% ipython --no-banner

In [1]: import numpy as np

In [2]: import numpy.linalg as la

In [3]: np.set_printoptions(precision=2, suppress=True, linewidth=200, floatmode="fixed")

In [4]: rnd = lambda a: np.round(a, 2) + 0

In [5]: out = np.array([[0, 4, 2, -5, -3, -2, 2],
   ...:     [1, 2, 3, -1, 0, -4, 5],
   ...:     [3, 4, 0, 3, -5, 1, -3],
   ...:     [-3, -5, 5, -4, -5, 2, 1],
   ...:     [-4, 0, -4, -1, -4, 2, 3],
   ...:     [1, 5, -3, -1, 3, 3, -2],
   ...:     [1, -3, 4, 4, -3, -3, 0]])

In [6]: arr = out - out.T

In [7]: print(arr)
[[ 0  3 -1 -2  1 -3  1]
 [-3  0 -1  4  0 -9  8]
 [ 1  1  0 -2 -1  4 -7]
 [ 2 -4  2  0 -4  3 -3]
 [-1  0  1  4  0 -1  6]
 [ 3  9 -4 -3  1  0  1]
 [-1 -8  7  3 -6 -1  0]]

In [8]: # rank 6

In [9]: W = np.array([[-8, -6, -1, 2, 9],
   ...:     [5, -8, -7, 3, -7],
   ...:     [9, -1, -5, -6, -6],
   ...:     [2, -6, 4, 0, -3],
   ...:     [-3, 4, -3, -3, -3],
   ...:     [-6, -8, 0, -9, 5],
   ...:     [4, 3, 0, -8, 6]])

In [10]: c = np.array([-4, 0, 4, -5, 1])

In [11]: hid = np.maximum(arr @ W + c, 0)

In [12]: print(la.matrix_rank(hid))
5

In [13]: Z = np.array([[2, 6, -8], [4, 6, 4], [-8, 5, 6], [-9, 8, 6], [2, -9, -4]])

In [14]: print(hid @ Z)
[[-120  430  100]
 [ 242 1412 -236]
 [-207  184  138]
 [-168 -236   16]
 [  12  383 -304]
 [-367  319  242]
 [-198  706  -44]]

In [15]: rng = np.random.default_rng(544636)

In [16]: out = arr + rng.integers(-2, 3, (7, 6)) @ rng.integers(-2, 3, (6, 7))

In [17]: print(out)
[[ -6   3  -1  -8  -3  -5  -3]
 [ -5   4  -7   2  -2 -11   5]
 [ -5   5   2   2  -3  12  -8]
 [  8  -9  -3  -4   0   4  -5]
 [ -5  -5   7  -3  -6  -1   6]
 [  6  -1  -1  -7   3   2   0]
 [ -1 -11   4   2  -4  -1  -4]]

In [18]: print(np.abs(out - arr).sum(axis=1))
[22 21 27 27 28 25 13]

In [19]: print(out - arr)
[[ -6   0   0  -6  -4  -2  -4]
 [ -2   4  -6  -2  -2  -2  -3]
 [ -6   4   2   4  -2   8  -1]
 [  6  -5  -5  -4   4   1  -2]
 [ -4  -5   6  -7  -6   0   0]
 [  3 -10   3  -4   2   2  -1]
 [  0  -3  -3  -1   2   0  -4]]

In [20]: print(la.cond(arr) > 100)
True

In [21]: print(np.argsort(-la.norm(arr, axis=0).round(6), kind="stable")[:3])
[1 6 5]

In [22]: m1 = np.load("case15.npy")

In [23]: print(m1)
[[6 4 1 2 3 3 4 6 6 3 3 3]
 [4 6 2 2 3 2 1 2 4 3 1 3]
 [1 2 6 5 3 0 4 2 3 4 5 4]
 [2 2 5 2 3 6 4 2 2 4 2 2]
 [3 3 3 3 4 1 3 3 5 3 3 3]
 [3 2 0 6 1 6 5 5 1 3 3 6]
 [4 1 4 4 3 5 0 0 4 2 2 5]
 [6 2 2 2 3 5 0 4 1 6 4 5]
 [6 4 3 2 5 1 4 1 2 2 3 5]
 [3 3 4 4 3 3 2 6 2 6 3 5]
 [3 1 5 2 3 3 2 4 3 3 6 3]
 [3 3 4 2 3 6 5 5 5 5 3 4]]

In [24]: th = np.radians(135)

In [25]: r_ = np.eye(12)

In [26]: r_[7, 7] = r_[0, 0] = np.cos(th)

In [27]: r_[7, 0], r_[0, 7] = -np.sin(th), np.sin(th)

In [28]: print(rnd(r_))
[[-0.71  0.00  0.00  0.00  0.00  0.00  0.00  0.71  0.00  0.00  0.00  0.00]
 [ 0.00  1.00  0.00  0.00  0.00  0.00  0.00  0.00  0.00  0.00  0.00  0.00]
 [ 0.00  0.00  1.00  0.00  0.00  0.00  0.00  0.00  0.00  0.00  0.00  0.00]
 [ 0.00  0.00  0.00  1.00  0.00  0.00  0.00  0.00  0.00  0.00  0.00  0.00]
 [ 0.00  0.00  0.00  0.00  1.00  0.00  0.00  0.00  0.00  0.00  0.00  0.00]
 [ 0.00  0.00  0.00  0.00  0.00  1.00  0.00  0.00  0.00  0.00  0.00  0.00]
 [ 0.00  0.00  0.00  0.00  0.00  0.00  1.00  0.00  0.00  0.00  0.00  0.00]
 [-0.71  0.00  0.00  0.00  0.00  0.00  0.00 -0.71  0.00  0.00  0.00  0.00]
 [ 0.00  0.00  0.00  0.00  0.00  0.00  0.00  0.00  1.00  0.00  0.00  0.00]
 [ 0.00  0.00  0.00  0.00  0.00  0.00  0.00  0.00  0.00  1.00  0.00  0.00]
 [ 0.00  0.00  0.00  0.00  0.00  0.00  0.00  0.00  0.00  0.00  1.00  0.00]
 [ 0.00  0.00  0.00  0.00  0.00  0.00  0.00  0.00  0.00  0.00  0.00  1.00]]

In [29]: out = m1 @ r_.T

In [30]: print(rnd(np.abs(out - m1).max(axis=0)))
[ 9.54  0.00  0.00  0.00  0.00  0.00  0.00 14.49  0.00  0.00  0.00  0.00]

In [31]: print(np.allclose(m1 @ m1.T, out @ out.T))
True

In [32]: print(rnd(la.det(r_)), rnd(np.trace(r_)))
1.0 8.59
